>>> import numpy as np
>>> np.set_printoptions(suppress=True, linewidth=100)
>>> def rnd(a):
...     return np.round(a, 2) + 0
... 
>>> J = np.load("m.npy")
>>> print(rnd(J))
[[ 0.4   0.1   0.48]
 [ 0.79  0.19  1.02]
 [ 0.4   0.11  0.49]
 [ 0.4   0.1   0.51]
 [ 0.02  0.04  0.04]
 [ 0.4   0.11  0.52]
 [ 0.    0.02  0.02]
 [-0.02  0.    0.01]
 [-0.01  0.02 -0.02]
 [ 0.37  0.09  0.51]
 [ 0.78  0.19  0.99]
 [ 0.01  0.   -0.01]
 [ 0.36  0.11  0.55]
 [-0.01  0.02 -0.02]
 [ 0.79  0.16  0.96]
 [ 0.79  0.19  0.98]
 [ 0.    0.    0.  ]
 [ 0.02 -0.01 -0.01]
 [ 0.39  0.1   0.51]
 [ 0.41  0.1   0.48]
 [ 0.79  0.17  0.99]
 [ 0.79  0.18  1.04]
 [ 0.78  0.21  1.01]
 [ 0.45  0.1   0.53]
 [ 0.41  0.11  0.5 ]
 [ 0.41  0.09  0.48]
 [ 0.02 -0.03  0.04]
 [ 0.37  0.09  0.5 ]
 [ 0.39  0.09  0.47]]
>>> d = np.linalg.norm(J[:, None] - J[None], axis=-1)
>>> print(np.flatnonzero(d[20] < d.mean() / 2))
[ 1 10 14 15 20 21 22]
>>> print((d + 1e9 * np.eye(29)).round(6).argmin(axis=1))
[19 21  0 18  6  3  7 16 13 27 15 16  5  8 20 10 11 11  3  0 15  1 10 24  2 19 17  9  0]
>>> print(rnd(d[20]))
[0.64 0.04 0.64 0.62 1.24 0.62 1.26 1.28 1.29 0.64 0.03 1.28 0.62 1.3  0.03 0.03 1.28 1.28 0.63
 0.64 0.   0.05 0.05 0.58 0.63 0.64 1.24 0.66 0.66]
>>> print(rnd(np.linalg.norm(J - J.mean(axis=0), axis=1)))
[0.04 0.7  0.04 0.05 0.56 0.06 0.58 0.6  0.62 0.04 0.68 0.61 0.09 0.62 0.65 0.67 0.61 0.6  0.05
 0.05 0.68 0.72 0.69 0.1  0.05 0.05 0.56 0.03 0.02]
>>> print(np.linalg.matrix_rank(d ** 2))
5
>>> print(rnd(d[:5, :5]))
[[0.   0.67 0.01 0.03 0.59]
 [0.67 0.   0.66 0.65 1.26]
 [0.01 0.66 0.   0.02 0.6 ]
 [0.03 0.65 0.02 0.   0.61]
 [0.59 1.26 0.6  0.61 0.  ]]
>>> W0 = np.array([[0, 1, 0, -4],
...     [4, 5, 4, 0],
...     [1, 2, 1, -3],
...     [4, 5, 4, 0],
...     [1, 2, 1, -3]])
>>> # row 3 repeats row 1
>>> Uu, sigma, Vt = np.linalg.svd(W0, full_matrices=False)
>>> print(Uu.shape, sigma.shape, Vt.shape)
(5, 4) (4,) (4, 4)
>>> print(rnd(np.sqrt((sigma ** 2).sum())), rnd(np.linalg.norm(W0)))
12.69 12.69
>>> print(rnd(np.abs(Vt[0])))
[0.51 0.68 0.51 0.18]
>>> print(rnd(Uu.T @ Uu))
[[1. 0. 0. 0.]
 [0. 1. 0. 0.]
 [0. 0. 1. 0.]
 [0. 0. 0. 1.]]
>>> print(rnd(sigma / sigma[0]))
[1.  0.5 0.  0. ]
>>> print(rnd(sigma))
[11.36  5.66  0.    0.  ]
>>> rank = np.linalg.matrix_rank(W0)
>>> print(rank)
2
>>> N = np.linalg.svd(W0)[2][rank:].T
>>> print(np.linalg.matrix_rank(W0.T @ W0), np.linalg.matrix_rank(W0 @ W0.T))
2 2
>>> print([int(np.linalg.matrix_rank(W0[:, :j + 1])) for j in range(4)])
[1, 2, 2, 2]
>>> Uu, sigma, Vt = np.linalg.svd(W0)
>>> evecs = Vt[:(sigma > 1e-8).sum()]
>>> rng = np.random.default_rng(178163)
>>> vec = W0[2] + -3 * W0[4] + rng.integers(2) * np.eye(4)[2]
>>> print(vec)
[-2. -4. -1.  6.]
>>> print(rnd(np.linalg.norm(vec - evecs.T @ evecs @ vec)))
0.84
>>> print(rnd(np.diag(evecs.T @ evecs)))
[0.29 0.46 0.29 0.97]
>>> print(np.linalg.matrix_rank(np.vstack([W0, vec])))
3
>>> print(rnd(evecs.T @ evecs))
[[ 0.29  0.34  0.29  0.08]
 [ 0.34  0.46  0.34 -0.14]
 [ 0.29  0.34  0.29  0.08]
 [ 0.08 -0.14  0.08  0.97]]
>>> Uu, sigma, Vt = np.linalg.svd(W0)
>>> print(rnd(sigma))
[11.36  5.66  0.    0.  ]
>>> print(np.argmax(sigma[:-1] / (sigma[1:] + 1e-6)) + 1)
2
>>> A2 = Uu[:, :2] @ np.diag(sigma[:2]) @ Vt[:2]
>>> print(np.linalg.matrix_rank(A2))
2
>>> M = np.load("layer8.npy")
>>> print(M)
[[ 0  1  0]
 [ 0  0  2]
 [-2  0  0]]
>>> idx = rng.permutation(3)
>>> print(idx)
[1 0 2]
>>> A2 = M[idx][:, idx]
>>> print(np.diag(A2))
[0 0 0]
>>> print(A2)
[[ 0  0  2]
 [ 1  0  0]
 [ 0 -2  0]]
>>> F = np.load("arr.npy")
>>> print(F)
[[ 0.01  1.6   3.25]
 [ 0.02 -1.06 -2.11]
 [ 0.01  1.14  2.32]
 [-0.03  1.28  2.65]
 [-0.03 -0.67 -1.36]
 [ 0.   -1.05 -2.  ]
 [ 0.01  1.03  2.1 ]
 [ 0.05  1.06  2.12]
 [-0.04  0.83  1.64]
 [-0.02  0.72  1.42]
 [ 0.01 -0.11 -0.22]
 [ 0.    0.16  0.32]
 [-0.01 -0.12 -0.29]
 [ 0.01 -0.51 -1.07]
 [ 0.   -0.32 -0.67]]
>>> A2 = np.array([[1, 1], [-1, -1], [-3, 2], [-2, 1]])
>>> print(np.linalg.matrix_rank(W0 @ A2))
2
>>> print(np.einsum("ij,ij->i", W0, W0))
[17 57 15 57 15]
>>> print(np.einsum("ik,kj->ij", W0, A2))
[[  7  -5]
 [-13   7]
 [  2  -2]
 [-13   7]
 [  2  -2]]
>>> print(np.einsum("ik,kj->ji", W0, A2))
[[  7 -13   2 -13   2]
 [ -5   7  -2   7  -2]]
>>> print(W0 @ A2)
[[  7  -5]
 [-13   7]
 [  2  -2]
 [-13   7]
 [  2  -2]]
>>> print(np.linalg.matrix_rank(np.vstack([W0, A2.T])))
4
>>> print(np.einsum("ij->j", W0))
[ 10  15  10 -10]
>>> Q, evecs = np.linalg.qr(F[:, :2])[0], np.linalg.qr(F[:, 2:])[0]
>>> sigma = np.linalg.svd(Q.T @ evecs, compute_uv=False)
>>> print((sigma > 0.9).sum())
1
>>> print(rnd(np.degrees(np.arccos(sigma.clip(0, 1)))))
[1.37]
>>> print(rnd(np.linalg.norm(Q @ Q.T - evecs @ evecs.T, 2)))
1.0
>>> G = np.cov(F, rowvar=False)
>>> print(np.argsort(-F.std(axis=0).round(6), kind="stable"))
[2 1 0]
>>> print(np.median(F, axis=0))
[0.   0.16 0.32]
>>> print(rnd(F.std(axis=0)))
[0.02 0.85 1.72]
>>> cen = F - F.mean(axis=0)
>>> evecs = np.linalg.svd(cen)[2][:1]
>>> A2 = cen - cen @ evecs.T @ evecs
>>> print(np.linalg.norm(A2, axis=1).round(6).argmax())
7
>>> print(rnd((cen @ evecs.T).std(axis=0)))
[1.92]
>>> print(rnd(np.linalg.norm(A2) / np.linalg.norm(cen)))
0.02
>>> print(rnd(np.cov(cen @ evecs.T, rowvar=False)))
3.95
>>> print(rnd(A2.std(axis=0)))
[0.02 0.02 0.01]
>>> arr = np.load("block13.npy")
>>> print(arr)
[[ 0.85 -7.19 -3.28 -2.56]
 [-1.47 -4.81 -4.16 -3.64]
 [-0.36 -4.58 -4.02 -2.26]
 [-1.12 -8.69 -1.89 -2.77]
 [ 1.19 -7.29 -3.29 -1.77]
 [ 0.24 -6.98 -2.33 -3.04]
 [-0.11 -5.49 -2.12 -1.39]
 [ 0.46 -7.57 -2.21 -3.8 ]
 [-0.66 -2.57 -2.52 -2.54]
 [ 0.12 -6.46 -2.18 -3.57]
 [ 2.01 -7.38 -3.32 -3.55]]
>>> cen = arr - arr.mean(axis=0)
>>> evecs = np.linalg.svd(cen)[2][:1]
>>> A2 = cen - cen @ evecs.T @ evecs
>>> print(rnd(A2.std(axis=0)))
[0.81 0.25 0.72 0.74]
>>> print(np.linalg.norm(A2, axis=1).round(6).argmax())
3
>>> print(rnd(np.linalg.norm(A2) / np.linalg.norm(cen)))
0.61
>>> print(rnd(np.diag(evecs.T @ evecs)))
[0.09 0.88 0.02 0.01]
